$ python3 -q
>>> import numpy as np
>>> from numpy import linalg as LA
>>> np.set_printoptions(suppress=True, linewidth=100)
>>> def rd(a):
...     return np.round(a, 1) + 0
... 
>>> K = np.array([[-0.3, -0.2, 0.2, -0.8, 0.4, -3.0],
...     [0.3, 0.9, -1.3, -0.2, 0.7, -1.7],
...     [0.8, -0.6, 0.7, -1.2, 0.6, -1.2],
...     [0.1, -1.2, -0.9, -0.3, 1.2, -1.0],
...     [-0.2, 0.2, -0.6, -0.1, 1.7, 0.3],
...     [-0.1, 0.6, -0.1, 0.1, 1.5, 0.7]])
>>> K
array([[-0.3, -0.2,  0.2, -0.8,  0.4, -3. ],
       [ 0.3,  0.9, -1.3, -0.2,  0.7, -1.7],
       [ 0.8, -0.6,  0.7, -1.2,  0.6, -1.2],
       [ 0.1, -1.2, -0.9, -0.3,  1.2, -1. ],
       [-0.2,  0.2, -0.6, -0.1,  1.7,  0.3],
       [-0.1,  0.6, -0.1,  0.1,  1.5,  0.7]])
>>> rng = np.random.default_rng(4071)
>>> lab = rng.permutation(6)
>>> lab
array([5, 1, 4, 0, 2, 3])
>>> A2 = K[lab][:, lab]
>>> np.allclose(A2, K)
False
>>> rd(np.sort(np.abs(LA.eigvals(A2))))
array([0.9, 0.9, 1. , 1.4, 1.4, 2.6])
>>> A2 = K / LA.norm(K, axis=1, keepdims=True)
>>> cov = A2 @ A2.T
>>> (np.abs(cov) > 0.9).astype(int)
array([[1, 0, 0, 0, 0, 0],
       [0, 1, 0, 0, 0, 0],
       [0, 0, 1, 0, 0, 0],
       [0, 0, 0, 1, 0, 0],
       [0, 0, 0, 0, 1, 1],
       [0, 0, 0, 0, 1, 1]])
>>> rd(cov[4])
array([0. , 0.4, 0. , 0.5, 1. , 0.9])
>>> np.argwhere(np.triu(np.abs(cov) > 0.95, 1))
array([], shape=(0, 2), dtype=int64)
>>> A2 = LA.inv(K)
>>> rd(LA.inv(A2))
array([[-0.3, -0.2,  0.2, -0.8,  0.4, -3. ],
       [ 0.3,  0.9, -1.3, -0.2,  0.7, -1.7],
       [ 0.8, -0.6,  0.7, -1.2,  0.6, -1.2],
       [ 0.1, -1.2, -0.9, -0.3,  1.2, -1. ],
       [-0.2,  0.2, -0.6, -0.1,  1.7,  0.3],
       [-0.1,  0.6, -0.1,  0.1,  1.5,  0.7]])
>>> f = np.array([-5, 4, -4, -5, 4, 2])
>>> A2 = K + np.outer(f, np.eye(6)[2])
>>> rd(LA.det(A2) / LA.det(K)), rd(1 + LA.solve(K, f)[2])
(np.float64(-5.5), np.float64(-5.5))
>>> A2
array([[-0.3, -0.2, -4.8, -0.8,  0.4, -3. ],
       [ 0.3,  0.9,  2.7, -0.2,  0.7, -1.7],
       [ 0.8, -0.6, -3.3, -1.2,  0.6, -1.2],
       [ 0.1, -1.2, -5.9, -0.3,  1.2, -1. ],
       [-0.2,  0.2,  3.4, -0.1,  1.7,  0.3],
       [-0.1,  0.6,  1.9,  0.1,  1.5,  0.7]])
>>> x0 = np.array([0, 3, 6, 4, 7, 4])
>>> rd(K * x0)
array([[  0. ,  -0.6,   1.2,  -3.2,   2.8, -12. ],
       [  0. ,   2.7,  -7.8,  -0.8,   4.9,  -6.8],
       [  0. ,  -1.8,   4.2,  -4.8,   4.2,  -4.8],
       [  0. ,  -3.6,  -5.4,  -1.2,   8.4,  -4. ],
       [  0. ,   0.6,  -3.6,  -0.4,  11.9,   1.2],
       [  0. ,   1.8,  -0.6,   0.4,  10.5,   2.8]])
>>> rd(np.einsum("ij,j->i", K, x0))
array([-11.8,  -7.8,  -3. ,  -5.8,   9.7,  14.9])
>>> np.sign((K @ x0).round(6))
array([-1., -1., -1., -1.,  1.,  1.])
>>> m1 = np.load("m.npy")
>>> m1
array([[  5,   5,   5,   4,   1,   0,   1,   3,   3,   1,   2,   4,   2],
       [  4,   3,   2,   1,   3,   5,   4,   3,   0,   0,   4,   5,   0],
       [  4,   5,   2,   2,   1,   5,   5,   4,   5,   4,   1,   4,   1],
       [  1,   2,   0,   1,   0,   2,   1,   5,   4,   5,   0,   0,   1],
       [  1,   1,   2,   5,   0,   0,   4,   1,   1,   3,   4,   2,   1],
       [  3,   0,   0,   0,   2,   2,   3,   5,   0,   0,   5,   3,   4],
       [  2,   3,   2,   1,   4,   1,   3,   1,   1,   2,   0,   4,   2],
       [  3,   4,   3,   1,   0,   3,   3,   5,   3,   3,   0,   3,   2],
       [ -3,  -1,   1,   2,  -5, -10,  -7,  -3,   3,   1,  -6,  -6,   2]])
>>> # rows and columns are dependent
>>> A2 = m1 / LA.norm(m1, axis=1, keepdims=True)
>>> cov = A2 @ A2.T
>>> np.argwhere(np.triu(np.abs(cov) > 0.95, 1))
array([], shape=(0, 2), dtype=int64)
>>> rd(LA.norm(A2, axis=1))
array([1., 1., 1., 1., 1., 1., 1., 1., 1.])
>>> (cov - 2 * np.eye(9)).round(6).argmax(axis=1)
array([7, 2, 7, 7, 0, 1, 2, 2, 3])
>>> np.abs(np.diag(LA.qr(m1)[1])) > 1e-9
array([ True,  True,  True,  True,  True,  True,  True,  True, False])
>>> np.allclose(m1[:-1].T @ LA.lstsq(m1[:-1].T, m1[-1])[0], m1[-1])
True
>>> f = np.array([2, -1, 2])
>>> np.correlate(m1[0], m1[7], "full")
array([ 10,  25,  25,  38,  44,  58,  69,  79,  68,  51,  54,  80, 100,  90,  75,  57,  44,  44,
        43,  32,  23,  25,  28,  20,   6])
>>> np.cross(m1[0, :3], m1[7, :3])
array([-5,  0,  5])
>>> np.polyval(f, m1[0])
array([47, 47, 47, 30,  3,  2,  3, 17, 17,  3,  8, 30,  8])
>>> np.convolve(m1[0], f)
array([10,  5, 15, 13,  8,  7,  4,  5,  5,  5,  9,  8,  4,  6,  4])
>>> Uu, sv, Vt = LA.svd(m1, full_matrices=False)
>>> (sv > 1e-8).sum()
np.int64(8)
>>> rd(np.sqrt((sv ** 2).sum())), rd(LA.norm(m1))
(np.float64(34.1), np.float64(34.1))
>>> Uu.shape, sv.shape, Vt.shape
((9, 9), (9,), (9, 13))
>>> rd(np.cumsum(sv ** 2) / np.sum(sv ** 2))
array([0.7, 0.9, 0.9, 1. , 1. , 1. , 1. , 1. , 1. ])
>>> np.allclose(Uu * sv @ Vt, m1)
True
>>> Uu, sv, Vt = LA.svd(m1)
>>> rd(sv)
array([28. , 14.7,  8. ,  6.5,  5.7,  4.1,  2.2,  1.8,  0. ])
>>> np.argmax(sv[:-1] / (sv[1:] + 1e-6)) + 1
np.int64(8)
>>> A2 = Uu[:, :8] @ np.diag(sv[:8]) @ Vt[:8]
>>> rd(LA.norm(m1 - A2, 2)), rd(sv[8])
(np.float64(0.0), np.float64(0.0))
>>> LA.matrix_rank(A2)
np.int64(8)
>>> LA.matrix_rank(m1, rtol=0.05)
np.int64(8)
>>> rd(LA.norm(m1 - A2) / LA.norm(m1))
np.float64(0.0)
>>> arr = np.load("w.npy")
>>> arr
array([[ 13,  -6,  -5,   1, -15,   2,   0],
       [ -6,  10,   2,  -5,  10,   5,   3],
       [ -5,   2,   3,  -2,   5,   1,  -3],
       [  1,  -5,  -2,   6,  -2,  -7,   3],
       [-15,  10,   5,  -2,  19,  -1,   3],
       [  2,   5,   1,  -7,  -1,   9,  -3],
       [  0,   3,  -3,   3,   3,  -3,   9]])
>>> # symmetric, so the eigenvalues are real
>>> Uu, sv, Vt = LA.svd(arr)
>>> vecs = Vt[:(sv > 1e-8).sum()]
>>> x0 = arr[2] + 2 * arr[1] + rng.integers(2) * np.eye(7)[4]
>>> x0
array([-17.,  22.,   7., -12.,  26.,  11.,   3.])
>>> np.allclose(vecs.T @ vecs @ x0, x0)
False
>>> rd(vecs.T @ vecs)
array([[ 0.4,  0. , -0.2,  0. , -0.4,  0.1,  0.1],
       [ 0. ,  0.4,  0. , -0.2,  0.2,  0.3,  0.3],
       [-0.2,  0. ,  0.2, -0.1,  0.1,  0. , -0.3],
       [ 0. , -0.2, -0.1,  0.3,  0. , -0.4,  0.2],
       [-0.4,  0.2,  0.1,  0. ,  0.5, -0.1,  0.1],
       [ 0.1,  0.3,  0. , -0.4, -0.1,  0.5, -0.1],
       [ 0.1,  0.3, -0.3,  0.2,  0.1, -0.1,  0.7]])
>>> LA.cond(arr) > 100
np.True_
>>> W = np.array([[0, 1, 0, 0, 2, 0],
...     [0, 0, 2, 0, 0, 0],
...     [1, 2, 1, 0, 1, 1],
...     [2, 0, 0, 1, 1, 0],
...     [1, 0, 1, 0, 1, 0],
...     [2, 0, 2, 2, 0, 1],
...     [0, 0, 0, 0, 1, 2]])
>>> beta = np.array([2, -3, 3, 3, -3, 1])
>>> act = np.maximum(arr @ W + beta, 0)
>>> act
array([[ 0,  0,  0,  8,  4,  0],
       [14,  0, 45,  8,  0, 14],
       [ 8,  0, 17,  3,  0,  0],
       [ 0,  0,  0,  0,  4,  0],
       [20,  0, 45,  0,  0, 11],
       [ 6,  1, 31, 14,  0,  5],
       [ 2,  0,  3,  0,  9, 13]])
>>> rd((act > 0).mean(axis=0))
array([0.7, 0.1, 0.7, 0.6, 0.4, 0.6])
>>> LA.matrix_rank(act)
np.int64(6)
>>> (act > 0).astype(int)
array([[0, 0, 0, 1, 1, 0],
       [1, 0, 1, 1, 0, 1],
       [1, 0, 1, 1, 0, 0],
       [0, 0, 0, 0, 1, 0],
       [1, 0, 1, 0, 0, 1],
       [1, 1, 1, 1, 0, 1],
       [1, 0, 1, 0, 1, 1]])
>>> Z = np.array([[6, 0, 8], [2, 7, 4], [3, 1, 5], [9, 0, 6], [4, 0, 3], [1, 0, 7]])
>>> (act @ Z).round(6).argmax(axis=1)
array([0, 2, 2, 0, 2, 2, 2])
>>> P = act @ LA.solve(act.T @ act, act.T)
>>> rd(np.trace(P))
np.float64(6.0)
>>> rd(P)
array([[ 0.9,  0. ,  0.3, -0.1, -0.1,  0. ,  0.1],
       [ 0. ,  1. , -0.1,  0. ,  0. ,  0. ,  0. ],
       [ 0.3, -0.1,  0.4,  0.1,  0.3,  0. , -0.2],
       [-0.1,  0. ,  0.1,  1. , -0.1,  0. ,  0. ],
       [-0.1,  0. ,  0.3, -0.1,  0.8,  0. ,  0.1],
       [ 0. ,  0. ,  0. ,  0. ,  0. ,  1. ,  0. ],
       [ 0.1,  0. , -0.2,  0. ,  0.1,  0. ,  0.9]])
>>> rd(LA.eigvalsh(P))
array([0., 1., 1., 1., 1., 1., 1.])
>>> rd(np.diag(P))
array([0.9, 1. , 0.4, 1. , 0.8, 1. , 0.9])
>>> vals, vecs = LA.eigh(arr)
>>> x0 = np.array([7, 7, 5, 5, 3, 4, 2])
>>> rd(vecs * np.maximum(vals, 0) @ vecs.T)
array([[ 13.,  -6.,  -5.,   1., -15.,   2.,   0.],
       [ -6.,  10.,   2.,  -5.,  10.,   5.,   3.],
       [ -5.,   2.,   3.,  -2.,   5.,   1.,  -3.],
       [  1.,  -5.,  -2.,   6.,  -2.,  -7.,   3.],
       [-15.,  10.,   5.,  -2.,  19.,  -1.,   3.],
       [  2.,   5.,   1.,  -7.,  -1.,   9.,  -3.],
       [  0.,   3.,  -3.,   3.,   3.,  -3.,   9.]])
>>> rd(x0 @ arr @ x0 / (x0 @ x0)), rd(vals[0]), rd(vals[-1])
(np.float64(3.4), np.float64(0.0), np.float64(38.7))
>>> x0 @ arr @ x0
np.int64(605)
>>> np.abs(arr).sum(axis=1).max(), rd(np.abs(vals).max())
(np.int64(55), np.float64(38.7))
>>> (np.sign(vecs[:, -1].round(6)) == np.sign(vecs[0, -1].round(6))).astype(int)
array([1, 0, 0, 1, 0, 0, 0])
